$ ipython --no-banner

In [1]: import numpy as np

In [2]: from numpy import linalg as LA

In [3]: np.set_printoptions(precision=2, suppress=True, linewidth=140, sign=" ")

In [4]: tidy = lambda a: np.round(a, 2) + 0

In [5]: m1 = np.load("mat.npy")

In [6]: m1
Out[6]: 
array([[ 0.,  2.,  3.,  2.],
       [ 0.,  0.,  2.,  3.],
       [ 0.,  0.,  5.,  2.],
       [ 0.,  0.,  1.,  3.]])

In [7]: vec = np.array([4, 7, 1, 3])

In [8]: a = np.maximum(m1 @ vec, 0)

In [9]: np.maximum(m1 @ vec, 0) - np.maximum(-m1 @ vec, 0)
Out[9]: array([ 23.,  11.,  11.,  10.])

In [10]: np.maximum(m1 @ (3 * vec), 0)
Out[10]: array([ 69.,  33.,  33.,  30.])

In [11]: m1.T @ a
Out[11]: array([   0.,   46.,  156.,  131.])

In [12]: tidy(LA.det(2 * m1)), tidy(LA.det(m1))
Out[12]: (np.float64(0.0), np.float64(0.0))

In [13]: np.kron(np.eye(2, dtype=int), m1)
Out[13]: 
array([[ 0.,  2.,  3.,  2.,  0.,  0.,  0.,  0.],
       [ 0.,  0.,  2.,  3.,  0.,  0.,  0.,  0.],
       [ 0.,  0.,  5.,  2.,  0.,  0.,  0.,  0.],
       [ 0.,  0.,  1.,  3.,  0.,  0.,  0.,  0.],
       [ 0.,  0.,  0.,  0.,  0.,  2.,  3.,  2.],
       [ 0.,  0.,  0.,  0.,  0.,  0.,  2.,  3.],
       [ 0.,  0.,  0.,  0.,  0.,  0.,  5.,  2.],
       [ 0.,  0.,  0.,  0.,  0.,  0.,  1.,  3.]])

In [14]: tidy(LA.det(m1[::-1]))
Out[14]: np.float64(0.0)

In [15]: tidy(LA.eigvals(m1).sum().real)
Out[15]: np.float64(8.0)

In [16]: tidy(LA.eigvals(m1))
Out[16]: array([ 0.  ,  0.  ,  5.73,  2.27])

In [17]: left, s, vt = LA.svd(m1)

In [18]: vecs = vt[:(s > 1e-8).sum()]

In [19]: rng = np.random.default_rng(13316)

In [20]: vec = m1[1] + -2 * m1[0] + rng.integers(2) * np.eye(4)[0]

In [21]: vec
Out[21]: array([ 0., -4., -4., -1.])

In [22]: tidy(vecs.T @ vecs)
Out[22]: 
array([[ 0.,  0.,  0.,  0.],
       [ 0.,  1.,  0.,  0.],
       [ 0.,  0.,  1.,  0.],
       [ 0.,  0.,  0.,  1.]])

In [23]: np.allclose(vecs.T @ vecs @ vec, vec)
Out[23]: True
